% python3 -q
>>> import numpy as np
>>> np.set_printoptions(precision=3, suppress=True, linewidth=120, floatmode="fixed")
>>> Y = np.array([[-1, 2, 1, 0], [-1, 0, 1, 2], [-2, 1, 1, -2], [-2, -2, 1, 0]])
>>> data = Y + Y.T
>>> data
array([[-2,  1, -1, -2],
       [ 1,  0,  2,  0],
       [-1,  2,  2, -1],
       [-2,  0, -1,  0]])
>>> x = np.array([-3, 0, -4, 8])
>>> y = data @ x
>>> y
array([ -6, -11, -13,  10])
>>> np.round(np.linalg.solve(data, y + data[:, 0]), 3) + 0
array([-2.000,  0.000, -4.000,  8.000])
>>> np.round(np.linalg.solve(data, -2 * y), 3) + 0
array([  6.000,   0.000,   8.000, -16.000])
>>> np.round(np.linalg.solve(data, data[:, 1]), 3) + 0
array([0.000, 1.000, 0.000, 0.000])
>>> np.round(np.linalg.solve(data, y), 3) + 0
array([-3.000,  0.000, -4.000,  8.000])
>>> np.round(np.linalg.solve(data.T, data[1]), 3) + 0
array([0.000, 1.000, 0.000, 0.000])
>>> proj = np.triu(np.array([[1, 4, -4, -5], [4, -1, 4, 3], [1, -4, 2, -3], [-4, -5, -4, -5]]), 1) + np.eye(4)
>>> Y = proj @ data @ np.linalg.inv(proj)
>>> round(float(np.linalg.det(Y)), 3)
9.0
>>> np.round(np.poly(Y), 3) + 0
array([  1.000,   0.000, -15.000,   8.000,   9.000])
>>> Y
array([[  16.000,  -71.000,  352.000, 1351.000],
       [  -9.000,   44.000, -205.000, -796.000],
       [   5.000,  -18.000,   97.000,  369.000],
       [  -2.000,    8.000,  -41.000, -157.000]])
>>> G = data.T @ data
>>> (data @ data.T).shape
(4, 4)
>>> np.diag(G)
array([10,  5, 10,  5])
>>> np.allclose(G, G.T)
True
>>> u = np.array([-5, 5, -4, -1])
>>> Y = data + np.outer(u, np.eye(4)[3])
>>> Y
array([[-2.000,  1.000, -1.000, -7.000],
       [ 1.000,  0.000,  2.000,  5.000],
       [-1.000,  2.000,  2.000, -5.000],
       [-2.000,  0.000, -1.000, -1.000]])
>>> np.linalg.matrix_rank(Y - data)
np.int64(1)
>>> np.linalg.matrix_rank(np.linalg.inv(Y) - np.linalg.inv(data), tol=1e-8)
np.int64(4)
>>> np.allclose(Y, Y.T)
False
>>> (Y + Y.T) / 2
array([[-2.000,  1.000, -1.000, -4.500],
       [ 1.000,  0.000,  2.000,  2.500],
       [-1.000,  2.000,  2.000, -3.000],
       [-4.500,  2.500, -3.000, -1.000]])
>>> np.linalg.matrix_power(Y, 4)
array([[  781.000,  -197.000,   345.000,  1436.000],
       [ -528.000,   163.000,  -186.000, -1008.000],
       [  450.000,   -39.000,   310.000,   714.000],
       [  348.000,  -125.000,   105.000,   717.000]])
>>> np.trace(Y)
np.float64(-1.0)
>>> E = np.load("block2.npy")
>>> E
array([[ 1, -1,  1],
       [ 1,  0,  0],
       [ 1,  1,  1]])
>>> rng = np.random.default_rng(26330)
>>> labels = rng.permutation(3)
>>> labels
array([0, 2, 1])
>>> Y = E[labels][:, labels]
>>> np.sort(np.abs(np.linalg.eigvals(Y)))
array([1.000, 1.000, 2.000])
>>> Y
array([[ 1,  1, -1],
       [ 1,  1,  1],
       [ 1,  0,  0]])
>>> th = rng.uniform(0, 2 * np.pi, 11)
>>> q, _ = np.linalg.qr(np.array([[1.0, 0.5], [-0.5, -0.7], [0.2, -0.5]]))
>>> arr = 3 * np.c_[np.cos(th), np.sin(th)] @ q.T
>>> arr
array([[-2.658,  1.204, -0.698],
       [ 0.130,  1.744,  2.438],
       [-2.319,  0.082, -1.901],
       [-1.569,  2.107,  1.450],
       [-2.537,  1.600, -0.065],
       [-1.773,  2.080,  1.237],
       [ 2.024, -2.011, -0.928],
       [-1.781,  2.078,  1.228],
       [ 1.283, -2.111, -1.702],
       [-2.116, -0.212, -2.116],
       [-0.280, -1.673, -2.474]])
>>> left, s, VT = np.linalg.svd(arr)
>>> np.argmax(s[:-1] / (s[1:] + 1e-6)) + 1
np.int64(2)
>>> Y = left[:, :2] @ np.diag(s[:2]) @ VT[:2]
>>> np.round(np.linalg.norm(arr - Y) / np.linalg.norm(arr), 3)
np.float64(0.0)
>>> np.linalg.matrix_rank(Y)
np.int64(2)
>>> np.round(np.abs(arr - Y).max(), 3)
np.float64(0.0)
>>> Y = arr / np.linalg.norm(arr, axis=1, keepdims=True)
>>> G = Y @ Y.T
>>> G[3]
array([ 0.633,  0.778,  0.117,  1.000,  0.806,  0.995, -0.973,  0.995, -0.992, -0.022, -0.741])
>>> (np.abs(G) > 0.9).astype(int)
array([[1, 0, 0, 0, 1, 0, 0, 0, 0, 0, 0],
       [0, 1, 0, 0, 0, 0, 0, 0, 0, 0, 1],
       [0, 0, 1, 0, 0, 0, 0, 0, 0, 1, 0],
       [0, 0, 0, 1, 0, 1, 1, 1, 1, 0, 0],
       [1, 0, 0, 0, 1, 0, 1, 0, 0, 0, 0],
       [0, 0, 0, 1, 0, 1, 1, 1, 1, 0, 0],
       [0, 0, 0, 1, 1, 1, 1, 1, 1, 0, 0],
       [0, 0, 0, 1, 0, 1, 1, 1, 1, 0, 0],
       [0, 0, 0, 1, 0, 1, 1, 1, 1, 0, 0],
       [0, 0, 1, 0, 0, 0, 0, 0, 0, 1, 0],
       [0, 1, 0, 0, 0, 0, 0, 0, 0, 0, 1]])
>>> np.argwhere(np.triu(np.abs(G) > 0.95, 1))
array([[ 0,  4],
       [ 1, 10],
       [ 2,  9],
       [ 3,  5],
       [ 3,  6],
       [ 3,  7],
       [ 3,  8],
       [ 5,  6],
       [ 5,  7],
       [ 5,  8],
       [ 6,  7],
       [ 7,  8]])
>>> (G - 2 * np.eye(11)).round(6).argmax(axis=1)
array([4, 3, 9, 5, 0, 7, 8, 5, 6, 2, 8])
